% python3 -q
>>> import numpy as np
>>> from numpy import linalg as LA
>>> np.set_printoptions(suppress=True, linewidth=100)
>>> M = np.loadtxt("sample13.csv", delimiter=",")
>>> M
array([[  7.82,  -0.5 ,  15.93,  -0.92,   6.14,   7.56,  -7.46],
       [  0.39,  -0.4 ,  -5.15,  -8.42,   4.53, -18.23,  -5.36],
       [  5.57,  -0.93,  13.78,  -1.66,   8.21,   6.93,  -6.75],
       [ -0.01,  -3.63,   3.59, -11.54, -11.29,  -9.18,  -5.27],
       [ -0.82,  -1.91,   4.55, -12.18, -10.8 , -10.3 ,  -6.72],
       [ -0.01,  -2.  ,  -6.64,  -9.26,   5.45, -18.92,  -5.11],
       [  8.49,  -0.84,  16.58,   0.09,   8.19,   8.4 ,  -5.2 ],
       [  0.69,  -2.48,  -5.59,  -6.76,   6.63, -17.55,  -6.25],
       [ -1.51,  -3.5 ,   5.02, -10.13,  -9.58, -10.25,  -8.19],
       [  5.05,  -1.  ,  13.83,  -0.43,   7.49,   6.4 ,  -6.96],
       [ -0.99,  -1.5 ,   5.21, -11.22,  -8.86, -11.08,  -7.17],
       [  6.83,  -2.4 ,  16.13,  -3.  ,   6.23,   7.21,  -6.25],
       [  8.2 ,  -0.1 ,  16.81,   0.21,   6.4 ,   8.84,  -7.05],
       [  0.83,  -3.37,   2.61, -13.  ,  -9.74, -10.1 ,  -4.76],
       [  5.7 ,  -2.8 ,  17.1 ,  -1.33,   6.89,   7.08,  -5.78],
       [  8.11,  -2.27,  16.49,  -1.98,   7.82,   7.3 ,  -7.27],
       [ -0.73,  -2.06,  -4.91,  -9.25,   5.75, -17.35,  -7.56],
       [ -0.95,  -1.32,  -6.45,  -8.24,   5.06, -16.92,  -4.68],
       [ -1.27,  -1.87,   4.74,  -9.46,  -8.29,  -9.73,  -6.83],
       [ -0.57,  -2.07,  -7.42,  -9.4 ,   6.1 , -18.19,  -5.37],
       [  0.03,  -1.98,  -5.5 ,  -9.16,   4.41, -17.44,  -6.14],
       [  5.46,  -2.2 ,  14.55,  -2.4 ,   5.08,   6.3 ,  -6.59],
       [ -3.38,  -1.5 ,   3.49, -11.84,  -8.6 ,  -9.85,  -6.18],
       [ -1.05,  -2.87,   4.52, -10.46,  -9.42, -12.07,  -6.52],
       [ -1.58,  -2.81,  -7.67,  -8.78,   5.87, -17.76,  -3.75],
       [ -0.98,  -3.71,   3.37, -11.18, -11.02,  -9.19,  -7.41]])
>>> D = LA.norm(M[:, None] - M[None], axis=-1)
>>> np.unravel_index(D.round(6).argmax(), D.shape)
(np.int64(12), np.int64(24))
>>> LA.matrix_rank(D ** 2)
np.int64(9)
>>> D[:5, :5].round(2)
array([[ 0.  , 35.04,  3.95, 30.41, 30.65],
       [35.04,  0.  , 32.86, 20.71, 20.29],
       [ 3.95, 32.86,  0.  , 29.7 , 29.93],
       [30.41, 20.71, 29.7 ,  0.  ,  2.92],
       [30.65, 20.29, 29.93,  2.92,  0.  ]])
>>> D[10].round(6).argsort(kind="stable")[:4]
array([10, 23, 18,  4])
>>> np.flatnonzero(D[10] < D.mean() / 2)
array([ 3,  4,  8, 10, 13, 18, 22, 23, 25])
